>>> import numpy as np
>>> from numpy import linalg as LA
>>> np.set_printoptions(precision=3, suppress=True, linewidth=200)
>>> rd = lambda a: np.round(a, 3) + 0
>>> X = np.array([[-2, 4, 2, 4, 0, 3, -3, 2],
...     [5, -2, 1, -4, 3, 0, 1, 5],
...     [5, 1, 5, 1, -3, -3, 2, 0],
...     [-1, -5, 5, -3, -1, -4, -1, -3],
...     [-4, 3, 3, -3, -1, 4, -2, -1],
...     [3, 2, -2, 4, -3, 3, -5, 2]])
>>> X[-1] = X[0] + 5 * X[1]
>>> X
array([[ -2,   4,   2,   4,   0,   3,  -3,   2],
       [  5,  -2,   1,  -4,   3,   0,   1,   5],
       [  5,   1,   5,   1,  -3,  -3,   2,   0],
       [ -1,  -5,   5,  -3,  -1,  -4,  -1,  -3],
       [ -4,   3,   3,  -3,  -1,   4,  -2,  -1],
       [ 23,  -6,   7, -16,  15,   3,   2,  27]])
>>> T = np.stack([X, 3 * X, X[::-1]])
>>> LA.matrix_rank(T.reshape(3, -1))
np.int64(2)
>>> print(np.allclose(X[:-1].T @ LA.lstsq(X[:-1].T, X[-1])[0], X[-1]))
True
>>> np.abs(np.diag(LA.qr(X)[1])) > 1e-9
array([ True,  True,  True,  True,  True, False])
>>> data = np.load("case6.npy")
>>> data
array([[-1.644, -2.295, -0.852,  0.413, -0.06 , -0.362],
       [-0.932,  2.184,  0.213,  0.689,  1.285,  1.091],
       [-1.81 , -0.097, -1.697,  0.21 ,  1.004,  1.335],
       [ 0.45 , -0.627, -1.129, -0.147,  2.17 ,  1.549],
       [-0.272,  2.205,  0.851, -1.033,  0.848, -1.246],
       [-0.862, -0.123, -2.081,  1.559,  0.546,  1.088],
       [ 0.049, -0.568,  0.167,  0.974,  1.447, -2.368],
       [ 1.469, -0.747, -1.474,  1.433, -0.413,  1.374],
       [ 0.288, -2.259, -1.18 , -0.039,  0.203, -1.542],
       [-0.071, -0.564, -2.18 , -1.293, -0.91 , -1.192]])
>>> proj = data @ LA.solve(data.T @ data, data.T)
>>> print(rd(LA.eigvalsh(proj)))
[0. 0. 0. 0. 1. 1. 1. 1. 1. 1.]
>>> rd(np.diag(proj))
array([0.592, 0.417, 0.468, 0.907, 0.482, 0.526, 0.783, 0.636, 0.376, 0.813])
>>> LA.matrix_rank(np.eye(10) - proj)
np.int64(4)
>>> x0 = np.array([-3, 3, 7, -5, 6, 9])
>>> LA.norm(data @ x0) <= LA.norm(data, 2) * LA.norm(x0) + 1e-9
np.True_
>>> rd(data @ np.ones(6))
array([-4.8  ,  4.53 , -1.055,  2.266,  1.353,  0.127, -0.299,  1.642, -4.529, -6.21 ])
>>> rd(np.einsum("ij,j->i", data, x0))
array([-13.6  ,  24.923,  10.249,  16.562,  12.427,  -7.077, -18.182, -14.243, -28.366, -26.462])
>>> rd(data @ (2 * x0))
array([-27.2  ,  49.846,  20.498,  33.124,  24.854, -14.154, -36.364, -28.486, -56.732, -52.924])
>>> f = np.array([1, -1, -1, -2, -3, 2, -3])
>>> v = np.array([-5, -2, -5, 3, 5, -4])
>>> W0 = f[:, None] + v[None, :]
>>> print(W0)
[[-4 -1 -4  4  6 -3]
 [-6 -3 -6  2  4 -5]
 [-6 -3 -6  2  4 -5]
 [-7 -4 -7  1  3 -6]
 [-8 -5 -8  0  2 -7]
 [-3  0 -3  5  7 -2]
 [-8 -5 -8  0  2 -7]]
>>> W0.ravel(order="F")
array([-4, -6, -6, -7, -8, -3, -8, -1, -3, -3, -4, -5,  0, -5, -4, -6, -6, -7, -8, -3, -8,  4,  2,  2,  1,  0,  5,  0,  6,  4,  4,  3,  2,  7,  2, -3, -5, -5, -6, -7, -2, -7])
>>> print(W0.reshape(2, -1))
[[-4 -1 -4  4  6 -3 -6 -3 -6  2  4 -5 -6 -3 -6  2  4 -5 -7 -4 -7]
 [ 1  3 -6 -8 -5 -8  0  2 -7 -3  0 -3  5  7 -2 -8 -5 -8  0  2 -7]]
>>> W0.reshape(-1, 2)
array([[-4, -1],
       [-4,  4],
       [ 6, -3],
       [-6, -3],
       [-6,  2],
       [ 4, -5],
       [-6, -3],
       [-6,  2],
       [ 4, -5],
       [-7, -4],
       [-7,  1],
       [ 3, -6],
       [-8, -5],
       [-8,  0],
       [ 2, -7],
       [-3,  0],
       [-3,  5],
       [ 7, -2],
       [-8, -5],
       [-8,  0],
       [ 2, -7]])
>>> T = W0.reshape(7, 2, -1)
>>> print(T[:, 0])
[[-4 -1 -4]
 [-6 -3 -6]
 [-6 -3 -6]
 [-7 -4 -7]
 [-8 -5 -8]
 [-3  0 -3]
 [-8 -5 -8]]
>>> T.sum(axis=1)
array([[  0,   5,  -7],
       [ -4,   1, -11],
       [ -4,   1, -11],
       [ -6,  -1, -13],
       [ -8,  -3, -15],
       [  2,   7,  -5],
       [ -8,  -3, -15]])
>>> np.einsum("ihd,ihd->ih", T, T)
array([[ 33,  61],
       [ 81,  45],
       [ 81,  45],
       [114,  46],
       [153,  53],
       [ 18,  78],
       [153,  53]])
>>> np.einsum("ihd,jhd->hij", T, T).shape
(2, 7, 7)
>>> T.transpose(1, 0, 2)
array([[[-4, -1, -4],
        [-6, -3, -6],
        [-6, -3, -6],
        [-7, -4, -7],
        [-8, -5, -8],
        [-3,  0, -3],
        [-8, -5, -8]],

       [[ 4,  6, -3],
        [ 2,  4, -5],
        [ 2,  4, -5],
        [ 1,  3, -6],
        [ 0,  2, -7],
        [ 5,  7, -2],
        [ 0,  2, -7]]])
>>> LA.lstsq(W0[:-1].T, W0[-1])[2]
np.int32(2)
>>> np.allclose(W0[:-1].T @ LA.lstsq(W0[:-1].T, W0[-1])[0], W0[-1])
True
>>> np.abs(np.diag(LA.qr(W0)[1])) > 1e-9
array([ True,  True, False, False, False, False])
>>> rd(W0 @ LA.pinv(W0) @ W0)
array([[-4., -1., -4.,  4.,  6., -3.],
       [-6., -3., -6.,  2.,  4., -5.],
       [-6., -3., -6.,  2.,  4., -5.],
       [-7., -4., -7.,  1.,  3., -6.],
       [-8., -5., -8.,  0.,  2., -7.],
       [-3.,  0., -3.,  5.,  7., -2.],
       [-8., -5., -8.,  0.,  2., -7.]])
